$ python -q
>>> import numpy as np
>>> np.set_printoptions(precision=2, suppress=True, linewidth=140)
>>> def rd(a):
...     return np.round(a, 2) + 0
... 
>>> X = np.load("x.npy")
>>> X
array([[ 0.9 ,  1.5 , -0.3 ,  0.6 , -1.3 ],
       [-0.55, -1.14, -0.02, -0.5 , -0.48],
       [ 1.4 ,  0.7 , -0.4 ,  1.6 , -1.6 ],
       [-0.6 , -1.1 ,  0.  , -0.5 , -0.5 ]])
>>> Uu, sigma, Vt = np.linalg.svd(X)
>>> np.argmax(sigma[:-1] / (sigma[1:] + 1e-6)) + 1
np.int64(3)
>>> Y = Uu[:, :3] @ np.diag(sigma[:3]) @ Vt[:3]
>>> np.linalg.matrix_rank(Y)
np.int64(3)
>>> rd(np.linalg.norm(X - Y, 2)), rd(sigma[3])
(np.float64(0.04), np.float64(0.04))
>>> rd(np.linalg.norm(X - Y) / np.linalg.norm(X))
np.float64(0.01)
>>> cov = X.T @ X
>>> rd(np.linalg.svd(X, compute_uv=False) ** 2)
array([13.35,  3.05,  0.68,  0.  ])
>>> rd(np.linalg.eigvalsh(cov)[::-1])
array([13.35,  3.05,  0.68,  0.  ,  0.  ])
>>> np.allclose(cov, cov.T)
True
>>> np.linalg.matrix_rank(X)
np.int64(4)
>>> np.unravel_index(np.abs(X).argmax(), X.shape)
(np.int64(2), np.int64(3))
>>> X.shape
(4, 5)
>>> np.count_nonzero(X)
np.int64(19)
>>> np.abs(X).max()
np.float64(1.6)
>>> np.zeros(4, 5)
Traceback (most recent call last):
  File "<python-input-20>", line 1, in <module>
    np.zeros(4, 5)
    ~~~~~~~~^^^^^^
TypeError: Cannot interpret '5' as a data type
>>> rd(np.diff(X, axis=0))
array([[-1.45, -2.64,  0.28, -1.1 ,  0.82],
       [ 1.95,  1.84, -0.38,  2.1 , -1.12],
       [-2.  , -1.8 ,  0.4 , -2.1 ,  1.1 ]])
>>> rd(X.sum(axis=1))
array([ 1.4 , -2.69,  1.7 , -2.7 ])
>>> rd(X - X[0])
array([[ 0.  ,  0.  ,  0.  ,  0.  ,  0.  ],
       [-1.45, -2.64,  0.28, -1.1 ,  0.82],
       [ 0.5 , -0.8 , -0.1 ,  1.  , -0.3 ],
       [-1.5 , -2.6 ,  0.3 , -1.1 ,  0.8 ]])
>>> rd(X.mean(axis=0))
array([ 0.29, -0.01, -0.18,  0.3 , -0.97])
>>> K = np.cumsum(np.array([[3, 3, 0, 1],
...     [2, -1, 1, 0],
...     [-1, -3, 0, -2],
...     [2, -3, -3, 0],
...     [0, -1, 1, -3],
...     [3, 1, -1, 0],
...     [-3, 1, -1, -1],
...     [2, -2, 3, 2],
...     [2, 1, 0, 0],
...     [2, 1, 1, -3],
...     [3, 2, 3, 0],
...     [3, 2, 1, 3],
...     [-3, 0, -2, -1],
...     [2, 2, -1, 3],
...     [1, -2, -1, 3],
...     [1, 3, 0, 2],
...     [3, -3, -1, -2],
...     [-2, 2, -3, 3],
...     [0, -2, -1, -2],
...     [1, -3, 2, 0],
...     [3, -2, 2, 1],
...     [2, 1, 1, 1],
...     [0, 2, 3, 3],
...     [2, 2, -3, 0],
...     [2, -2, 2, -3],
...     [-3, 3, -1, -1],
...     [1, 3, 0, 0],
...     [-3, 3, -2, 2]]), axis=0)
>>> K
array([[ 3,  3,  0,  1],
       [ 5,  2,  1,  1],
       [ 4, -1,  1, -1],
       [ 6, -4, -2, -1],
       [ 6, -5, -1, -4],
       [ 9, -4, -2, -4],
       [ 6, -3, -3, -5],
       [ 8, -5,  0, -3],
       [10, -4,  0, -3],
       [12, -3,  1, -6],
       [15, -1,  4, -6],
       [18,  1,  5, -3],
       [15,  1,  3, -4],
       [17,  3,  2, -1],
       [18,  1,  1,  2],
       [19,  4,  1,  4],
       [22,  1,  0,  2],
       [20,  3, -3,  5],
       [20,  1, -4,  3],
       [21, -2, -2,  3],
       [24, -4,  0,  4],
       [26, -3,  1,  5],
       [26, -1,  4,  8],
       [28,  1,  1,  8],
       [30, -1,  3,  5],
       [27,  2,  2,  4],
       [28,  5,  2,  4],
       [25,  8,  0,  6]])
>>> P = K @ np.linalg.solve(K.T @ K, K.T)
>>> rd(P @ K[:, 3])
array([ 1.,  1., -1., -1., -4., -4., -5., -3., -3., -6., -6., -3., -4., -1.,  2.,  4.,  2.,  5.,  3.,  3.,  4.,  5.,  8.,  8.,  5.,  4.,
        4.,  6.])
